$ python -q
>>> import numpy as np
>>> import numpy.linalg as la
>>> np.set_printoptions(precision=3, suppress=True, linewidth=200, sign=" ")
>>> out = np.array([[1, 1], [1, -1]])
>>> rng = np.random.default_rng(87)
>>> data = np.kron(out, np.kron(out, out))[rng.permutation(8)][:4]
>>> data
array([[ 1, -1, -1,  1,  1, -1, -1,  1],
       [ 1, -1, -1,  1, -1,  1,  1, -1],
       [ 1,  1, -1, -1, -1, -1,  1,  1],
       [ 1, -1,  1, -1, -1,  1, -1,  1]])
>>> data.reshape(2, -1)
array([[ 1, -1, -1,  1,  1, -1, -1,  1,  1, -1, -1,  1, -1,  1,  1, -1],
       [ 1,  1, -1, -1, -1, -1,  1,  1,  1, -1,  1, -1, -1,  1, -1,  1]])
>>> data.ravel(order="F")
array([ 1,  1,  1,  1, -1, -1,  1, -1, -1, -1, -1,  1,  1,  1, -1, -1,  1, -1, -1, -1, -1,  1, -1,  1, -1,  1,  1, -1,  1, -1,  1,  1])
>>> t3 = data.reshape(4, 2, -1)
>>> t3.shape
(4, 2, 4)
>>> t3.transpose(1, 0, 2)
array([[[ 1, -1, -1,  1],
        [ 1, -1, -1,  1],
        [ 1,  1, -1, -1],
        [ 1, -1,  1, -1]],

       [[ 1, -1, -1,  1],
        [-1,  1,  1, -1],
        [-1, -1,  1,  1],
        [-1,  1, -1,  1]]])
>>> np.einsum("ihd,jhd->hij", t3, t3).shape
(2, 4, 4)
>>> t3.sum(axis=1)
array([[ 2, -2, -2,  2],
       [ 0,  0,  0,  0],
       [ 0,  0,  0,  0],
       [ 0,  0,  0,  0]])
>>> u, g = data[0], data[1]
>>> u @ u
np.int64(8)
>>> p = (u @ g) / (u @ u) * u
>>> (g - p) @ u
np.float64(0.0)
>>> p
array([ 0., -0., -0.,  0.,  0., -0., -0.,  0.])
>>> g - p
array([ 1., -1., -1.,  1., -1.,  1.,  1., -1.])
>>> round(la.norm(u + g) ** 2 + la.norm(u - g) ** 2, 3)
np.float64(32.0)
>>> out = data + rng.integers(-2, 3, (4, 1)) @ rng.integers(-2, 3, (1, 8))
>>> out
array([[ 0, -1, -2,  1, -1, -2, -1,  2],
       [ 1, -1, -1,  1, -1,  1,  1, -1],
       [-1,  1, -3, -1, -5, -3,  1,  3],
       [-1, -1, -1, -1, -5, -1, -1,  3]])
>>> out - data
array([[-1,  0, -1,  0, -2, -1,  0,  1],
       [ 0,  0,  0,  0,  0,  0,  0,  0],
       [-2,  0, -2,  0, -4, -2,  0,  2],
       [-2,  0, -2,  0, -4, -2,  0,  2]])
>>> np.round(la.svd(out - data, compute_uv=False), 3) + 0
array([ 8.485,  0.   ,  0.   ,  0.   ])
>>> np.abs(out - data).sum(axis=1)
array([  6,   0,  12,  12])
>>> J = np.loadtxt("sample19.csv", delimiter=",")
>>> J
array([[ 3.,  4., -3., -4.,  4.,  1.,  0.,  2.],
       [ 3., -5.,  2., -2., -1., -2., -4., -1.],
       [-5., -1.,  1., -5., -2.,  0., -2.,  5.],
       [-4., -3., -3.,  0.,  1.,  2.,  4.,  0.],
       [ 3.,  3.,  1., -2.,  1., -4., -1.,  4.],
       [-6., 19., -9.,  2.,  7.,  7., 12.,  5.]])
>>> t3 = np.stack([J, 5 * J, J[::-1]])
>>> (t3 @ J.T).shape
(3, 6, 6)
>>> la.matrix_rank(t3)
array([ 5,  5,  5])
>>> t3.sum(axis=0)
array([[ 12.,  43., -27., -22.,  31.,  13.,  12.,  17.],
       [ 21., -27.,  13., -14.,  -5., -16., -25.,  -2.],
       [-34.,  -9.,   3., -30., -11.,   2.,  -8.,  30.],
       [-29., -19., -17.,  -5.,   4.,  12.,  22.,   5.],
       [ 21.,  13.,   8., -14.,   5., -26., -10.,  23.],
       [-33., 118., -57.,   8.,  46.,  43.,  72.,  32.]])
>>> la.matrix_rank(t3.reshape(3, -1))
np.int64(2)
>>> la.norm(t3, axis=(1, 2))
array([  32.879,  164.393,   32.879])
>>> U, sigma, Vt = la.svd(J)
>>> sigma.round(3) + 0
array([ 28.873,  10.765,   9.391,   5.691,   3.302,   0.   ])
>>> np.argmax(sigma[:-1] / (sigma[1:] + 1e-6)) + 1
np.int64(5)
>>> out = U[:, :5] @ np.diag(sigma[:5]) @ Vt[:5]
>>> np.round(la.norm(J - out) / la.norm(J), 3)
np.float64(0.0)
>>> out.round(3) + 0
array([[ 3.,  4., -3., -4.,  4.,  1.,  0.,  2.],
       [ 3., -5.,  2., -2., -1., -2., -4., -1.],
       [-5., -1.,  1., -5., -2.,  0., -2.,  5.],
       [-4., -3., -3.,  0.,  1.,  2.,  4.,  0.],
       [ 3.,  3.,  1., -2.,  1., -4., -1.,  4.],
       [-6., 19., -9.,  2.,  7.,  7., 12.,  5.]])
>>> np.round(la.norm(J - out, 2), 3), np.round(sigma[5], 3)
(np.float64(0.0), np.float64(0.0))
>>> np.allclose(J[:-1].T @ la.lstsq(J[:-1].T, J[-1])[0], J[-1])
True
>>> np.abs(np.diag(la.qr(J)[1])) > 1e-9
array([ True,  True,  True,  True,  True, False])
>>> np.unique(J.round(6), axis=0).shape
(6, 8)
>>> la.lstsq(J[:-1].T, J[-1])[2]
np.int32(5)
>>> rk = la.matrix_rank(J)
>>> rk
np.int64(5)
>>> ns = la.svd(J)[2][rk:].T
>>> [int(la.matrix_rank(J[:i])) for i in range(1, len(J) + 1)]
[1, 2, 3, 4, 5, 5]
>>> [int(la.matrix_rank(np.delete(J, i, axis=0))) for i in range(6)]
[5, 5, 4, 4, 4, 5]
>>> la.matrix_rank(J.T @ J), la.matrix_rank(J @ J.T)
(np.int64(5), np.int64(5))
>>> np.allclose(J @ ns, 0)
True
>>> arr = np.load("case6.npy")
>>> arr
array([[-1,  0,  1],
       [ 2,  3,  4],
       [ 5,  6,  7],
       [ 8,  9, 10],
       [11, 12, 13],
       [14, 15, 16],
       [17, 18, 19],
       [20, 21, 22]])
>>> # null space of dimension 1
>>> U, sigma, Vt = la.svd(arr)
>>> vecs = Vt[:(sigma > 1e-8).sum()]
>>> x0 = arr[6] + 3 * arr[4] + rng.integers(2) * np.eye(3)[0]
>>> x0
array([ 51.,  54.,  58.])
>>> np.allclose(vecs.T @ vecs @ x0, x0)
False
>>> K = np.array([[5, 5, 5, 5, 5],
...     [5, 10, 10, 10, 10],
...     [5, 10, 15, 15, 15],
...     [5, 10, 15, 20, 20],
...     [5, 10, 15, 20, 25]])
>>> K
array([[  5,   5,   5,   5,   5],
       [  5,  10,  10,  10,  10],
       [  5,  10,  15,  15,  15],
       [  5,  10,  15,  20,  20],
       [  5,  10,  15,  20,  25]])
>>> u = np.array([2, 3, 3, 0, 0])
>>> out = K + np.outer(u, np.eye(5)[1])
>>> np.round(la.det(out) / la.det(K), 3), np.round(1 + la.solve(K, u)[1], 3)
(np.float64(1.2), np.float64(1.2))
>>> la.matrix_rank(la.inv(out) - la.inv(K), tol=1e-8)
np.int64(1)
>>> out
array([[  5.,   7.,   5.,   5.,   5.],
       [  5.,  13.,  10.,  10.,  10.],
       [  5.,  13.,  15.,  15.,  15.],
       [  5.,  10.,  15.,  20.,  20.],
       [  5.,  10.,  15.,  20.,  25.]])
>>> np.round(la.det(K[::-1]), 3)
np.float64(3125.0)
>>> round(float(la.eigvals(K).sum().real), 3)
75.0
>>> np.round(la.det(K.T), 3)
np.float64(3125.0)
>>> round(la.det(2 * K), 3), round(float(la.det(K)), 3)
(np.float64(100000.0), 3125.0)
>>> la.eigvals(K)
array([ 61.718,   7.243,   2.915,   1.766,   1.358])
>>> cov = data.T @ data
>>> np.round(la.eigvalsh(cov)[::-1], 3) + 0
array([ 8.,  8.,  8.,  8.,  0.,  0.,  0.,  0.])
>>> np.diag(cov)
array([ 4,  4,  4,  4,  4,  4,  4,  4])
>>> la.svd(data, compute_uv=False) ** 2
array([ 8.,  8.,  8.,  8.])
>>> F = np.loadtxt("a.csv", delimiter=",")
>>> F
array([[ 0., -1.,  0.,  2.,  1.,  0.],
       [ 2., -1.,  0., -1.,  0.,  3.],
       [ 1.,  0.,  3.,  2.,  0.,  0.],
       [ 1.,  2.,  4.,  0., -2.,  3.],
       [ 0.,  4.,  1.,  2.,  1.,  6.],
       [ 3.,  2.,  4.,  3.,  4.,  8.],
       [ 6.,  0.,  2.,  0.,  3.,  6.],
       [ 8., -2.,  0.,  2.,  6.,  3.],
       [ 8., -3.,  3.,  2.,  7.,  1.],
       [11., -1.,  3.,  2.,  4.,  4.],
       [14., -3.,  4.,  3.,  1.,  6.],
       [11., -2.,  3.,  4.,  2.,  3.],
       [14., -5.,  6.,  4.,  2.,  5.],
       [15., -4.,  6.,  4.,  5.,  2.],
       [12., -2.,  3.,  7.,  2.,  1.],
       [10., -4.,  5.,  8.,  4.,  4.],
       [ 8., -6.,  6., 10.,  7.,  6.],
       [ 7., -6.,  4., 13., 10.,  5.],
       [ 8., -7.,  1., 11.,  9.,  2.],
       [ 5., -7.,  1.,  8., 12.,  3.],
       [ 8., -6., -2.,  7., 15.,  5.],
       [ 9., -5., -2.,  8., 16.,  7.],
       [ 6., -7.,  0.,  6., 17.,  5.],
       [ 6., -6.,  2.,  3., 15.,  7.]])
>>> cov = np.cov(F, rowvar=False)
>>> la.eigvalsh(cov)[::-1]
array([ 47.087,  21.688,   7.955,   5.108,   2.336,   1.08 ])
>>> round(float(np.corrcoef(F[:, 5], F[:, 1])[0, 1]), 3)
-0.067
>>> np.argsort(-F.std(axis=0).round(6), kind="stable")
array([ 4,  0,  3,  1,  2,  5])
>>> np.polyfit(F[:, 5], F[:, 1], 1)
array([-0.093, -2.547])
>>> np.median(F, axis=0)
array([ 8. , -3. ,  3. ,  3.5,  4. ,  4. ])
>>> cov.shape
(6, 6)
>>> hat = F @ la.solve(F.T @ F, F.T)
>>> np.allclose(hat @ hat, hat)
True
>>> np.round(la.eigvalsh(hat), 3) + 0
array([ 0.,  0.,  0.,  0.,  0.,  0.,  0.,  0.,  0.,  0.,  0.,  0.,  0.,  0.,  0.,  0.,  0.,  0.,  1.,  1.,  1.,  1.,  1.,  1.])
>>> np.round(hat @ F[:, 0], 3) + 0
array([  0.,   2.,   1.,   1.,   0.,   3.,   6.,   8.,   8.,  11.,  14.,  11.,  14.,  15.,  12.,  10.,   8.,   7.,   8.,   5.,   8.,   9.,   6.,   6.])
>>> u = np.array([2, -3, -4])
>>> m1 = np.array([np.roll(u, i) for i in range(3)])
>>> m1
array([[ 2, -3, -4],
       [-4,  2, -3],
       [-3, -4,  2]])
>>> z = rng.permutation(3)
>>> z
array([ 0,  1,  2])
>>> out = m1[z][:, z]
>>> out
array([[ 2, -3, -4],
       [-4,  2, -3],
       [-3, -4,  2]])
>>> np.allclose(out, m1)
True
>>> np.diag(out)
array([ 2,  2,  2])
>>> np.fft.fft(m1[0])
array([-5. +0.j   ,  5.5-0.866j,  5.5+0.866j])
>>> np.allclose(m1 @ m1.T, m1.T @ m1)
True
>>> U, sigma, Vt = la.svd(m1, full_matrices=False)
>>> (sigma > 1e-8).sum()
np.int64(3)
>>> U.shape, sigma.shape, Vt.shape
((3, 3), (3,), (3, 3))
>>> np.allclose(U * sigma @ Vt, m1)
True
>>> np.cumsum(sigma ** 2) / np.sum(sigma ** 2)
array([ 0.356,  0.713,  1.   ])
>>> sigma
array([ 5.568,  5.568,  5.   ])
>>> out = np.array([[2, 2, 1, 0, 2, 1, -1],
...     [-1, 1, -2, -1, 2, 2, 0],
...     [0, 1, 1, 0, -1, 2, 0],
...     [1, 1, 0, -1, -2, 1, -2],
...     [2, 0, -2, 2, 1, 0, 1],
...     [-1, 0, 0, -1, 2, 2, -2],
...     [0, 1, -1, -2, -2, 2, 0]])
>>> cent = np.array([[2]])
>>> mat = np.block([[out, np.zeros((7, 1))], [np.zeros((1, 7)), cent]])
>>> mat
array([[ 2.,  2.,  1.,  0.,  2.,  1., -1.,  0.],
       [-1.,  1., -2., -1.,  2.,  2.,  0.,  0.],
       [ 0.,  1.,  1.,  0., -1.,  2.,  0.,  0.],
       [ 1.,  1.,  0., -1., -2.,  1., -2.,  0.],
       [ 2.,  0., -2.,  2.,  1.,  0.,  1.,  0.],
       [-1.,  0.,  0., -1.,  2.,  2., -2.,  0.],
       [ 0.,  1., -1., -2., -2.,  2.,  0.,  0.],
       [ 0.,  0.,  0.,  0.,  0.,  0.,  0.,  2.]])
>>> np.sort(la.eigvals(mat).real)
array([-1.713, -1.713,  0.704,  1.333,  1.333,  1.925,  2.   ,  4.133])
>>> (la.matrix_power((mat != 0) + (mat.T != 0) + np.eye(8), 8) > 0).astype(int)
array([[ 1,  1,  1,  1,  1,  1,  1,  0],
       [ 1,  1,  1,  1,  1,  1,  1,  0],
       [ 1,  1,  1,  1,  1,  1,  1,  0],
       [ 1,  1,  1,  1,  1,  1,  1,  0],
       [ 1,  1,  1,  1,  1,  1,  1,  0],
       [ 1,  1,  1,  1,  1,  1,  1,  0],
       [ 1,  1,  1,  1,  1,  1,  1,  0],
       [ 0,  0,  0,  0,  0,  0,  0,  1]])
>>> round(la.det(mat), 3)
np.float64(1240.0)
>>> (mat != 0).astype(int)
array([[ 1,  1,  1,  0,  1,  1,  1,  0],
       [ 1,  1,  1,  1,  1,  1,  0,  0],
       [ 0,  1,  1,  0,  1,  1,  0,  0],
       [ 1,  1,  0,  1,  1,  1,  1,  0],
       [ 1,  0,  1,  1,  1,  0,  1,  0],
       [ 1,  0,  0,  1,  1,  1,  1,  0],
       [ 0,  1,  1,  1,  1,  1,  0,  0],
       [ 0,  0,  0,  0,  0,  0,  0,  1]])
>>> x0 = np.array([-7, -3, 1, 1, -3, -8, 7, -9])
>>> target = mat @ x0
>>> target
array([-40., -21., -15., -27., -10., -30., -16., -18.])
>>> la.solve(mat, target)
array([-7., -3.,  1.,  1., -3., -8.,  7., -9.])
>>> la.solve(mat, target + mat[:, 6])
array([-7., -3.,  1.,  1., -3., -8.,  8., -9.])
>>> la.solve(mat, 5 * target)
array([-35., -15.,   5.,   5., -15., -40.,  35., -45.])
>>> W0 = np.load("mat.npy")
>>> W0
array([[-0.954, -0.47 ,  0.345, -0.245,  0.896, -0.845],
       [ 0.291,  0.876, -0.744,  0.397,  0.08 , -0.565],
       [ 0.955,  0.168, -0.119,  0.149, -0.914,  0.901],
       [-0.43 , -0.954,  0.867, -0.523, -0.07 ,  0.686],
       [ 0.91 , -0.168,  0.119,  0.03 , -0.869,  0.885],
       [-0.929, -0.77 ,  0.617, -0.371,  0.814, -0.617],
       [-0.993, -0.998,  0.987, -0.837,  0.907, -0.04 ],
       [-0.598, -0.831,  0.686, -0.371,  0.282,  0.197],
       [ 0.789,  0.831, -0.686,  0.388, -0.544,  0.119],
       [ 0.987, -0.691,  0.537, -0.119, -0.981,  0.991],
       [ 0.551,  0.983, -0.933,  0.629,  0.06 , -0.778],
       [-0.06 ,  0.77 , -0.617,  0.291,  0.291, -0.617],
       [ 0.778,  0.935, -0.834,  0.508, -0.43 , -0.235],
       [-0.454,  0.954, -0.867,  0.485,  0.701, -0.927],
       [ 0.96 , -0.691,  0.537, -0.149, -0.952,  0.976],
       [-0.992, -0.876,  0.744, -0.501,  0.964, -0.894]])
>>> z = W0[:, 1] > np.median(W0[:, 1])
>>> u = W0[z].mean(axis=0) - W0[~z].mean(axis=0)
>>> (((W0 - W0.mean(axis=0)) @ u > 0) == z).mean()
np.float64(1.0)
>>> ((W0 - W0.mean(axis=0)) @ u > 0).astype(int)
array([ 0,  1,  1,  0,  1,  0,  0,  0,  1,  0,  1,  1,  1,  1,  0,  0])
>>> np.argsort(-np.abs(u).round(6), kind="stable")
array([ 1,  2,  0,  3,  4,  5])
>>> u
array([ 0.839,  1.454, -1.25 ,  0.749, -0.436, -0.209])
